% python3 -q
>>> import numpy as np
>>> np.set_printoptions(precision=1, suppress=True, linewidth=160)
>>> data = np.load("test9.npy")
>>> data
array([[  1,  -4,  16, -64],
       [  1,  -3,   9, -27],
       [  1,  -2,   4,  -8],
       [  1,  -1,   1,  -1],
       [  1,   0,   0,   0],
       [  1,   1,   1,   1],
       [  1,   2,   4,   8],
       [  1,   3,   9,  27],
       [  1,   4,  16,  64],
       [  1,   5,  25, 125],
       [  1,   6,  36, 216],
       [  1,   7,  49, 343]])
>>> th = np.radians(60)
>>> R = np.eye(4)
>>> R[0, 0] = R[1, 1] = np.cos(th)
>>> R[0, 1], R[1, 0] = -np.sin(th), np.sin(th)
>>> R
array([[ 0.5, -0.9,  0. ,  0. ],
       [ 0.9,  0.5,  0. ,  0. ],
       [ 0. ,  0. ,  1. ,  0. ],
       [ 0. ,  0. ,  0. ,  1. ]])
>>> B = data @ R.T
>>> print(np.linalg.svd(data, compute_uv=False), np.linalg.svd(B, compute_uv=False))
[440.4  31.2   5.9   2. ] [440.4  31.2   5.9   2. ]
>>> np.allclose(np.linalg.norm(data, axis=1), np.linalg.norm(B, axis=1))
True
>>> np.round(np.linalg.det(R), 1), np.trace(R)
(np.float64(1.0), np.float64(3.0))
>>> rng = np.random.default_rng(62296)
>>> z = rng.permutation(4)
>>> z
array([0, 2, 1, 3])
>>> B = R[z][:, z]
>>> np.trace(B)
np.float64(3.0)
>>> B
array([[ 0.5,  0. , -0.9,  0. ],
       [ 0. ,  1. ,  0. ,  0. ],
       [ 0.9,  0. ,  0.5,  0. ],
       [ 0. ,  0. ,  0. ,  1. ]])
>>> np.allclose(B, R)
False
>>> blk = np.stack([data, -1 * data, data[::-1]])
>>> (blk @ data.T).shape
(3, 12, 12)
>>> np.linalg.matrix_rank(blk)
array([4, 4, 4])
>>> blk.sum(axis=0)
array([[  1,   7,  49, 343],
       [  1,   6,  36, 216],
       [  1,   5,  25, 125],
       [  1,   4,  16,  64],
       [  1,   3,   9,  27],
       [  1,   2,   4,   8],
       [  1,   1,   1,   1],
       [  1,   0,   0,   0],
       [  1,  -1,   1,  -1],
       [  1,  -2,   4,  -8],
       [  1,  -3,   9, -27],
       [  1,  -4,  16, -64]])
>>> np.einsum("bij,cij->bc", blk, blk)
array([[ 194922, -194922,  -55328],
       [-194922,  194922,   55328],
       [ -55328,   55328,  194922]])
>>> print(blk.shape)
(3, 12, 4)
>>> vec = np.array([2, 0, 2, 0])
>>> rhs = data @ vec
>>> np.round(np.linalg.lstsq(data, rhs)[0], 1) + 0
array([2., 0., 2., 0.])
>>> np.round(np.linalg.pinv(data) @ data, 1) + 0
array([[1., 0., 0., 0.],
       [0., 1., 0., 0.],
       [0., 0., 1., 0.],
       [0., 0., 0., 1.]])
>>> rhs = rhs + 0.3 * rng.normal(size=12)
>>> rhs
array([34. , 20.2, 10.1,  3.8,  2.7,  3.8, 10. , 20. , 34.3, 52. , 74. , 99.6])
>>> beta, *_ = np.linalg.lstsq(data, rhs)
>>> round(np.linalg.norm(rhs - data @ beta), 1)
np.float64(0.8)
>>> print(np.round(data.T @ (rhs - data @ beta), 1) + 0)
[0. 0. 0. 0.]
>>> beta.round()
array([ 2.,  0.,  2., -0.])
>>> B = np.c_[data[:, :3] @ np.array([[0, 0, 0], [0, 0, 2], [2, 0, 0]]), np.array([2, -1, 1, 2, -2, 2, -2, -1, 2, 2, 0, -1])]
>>> B
array([[32,  0, -8,  2],
       [18,  0, -6, -1],
       [ 8,  0, -4,  1],
       [ 2,  0, -2,  2],
       [ 0,  0,  0, -2],
       [ 2,  0,  2,  2],
       [ 8,  0,  4, -2],
       [18,  0,  6, -1],
       [32,  0,  8,  2],
       [50,  0, 10,  2],
       [72,  0, 12,  0],
       [98,  0, 14, -1]])
>>> np.round(np.linalg.norm(B - data @ np.linalg.lstsq(data, B)[0], axis=0), 1) + 0
array([0. , 0. , 0. , 5.2])
>>> np.round(np.linalg.lstsq(data, B[:, 0])[0], 1) + 0
array([0., 0., 2., 0.])
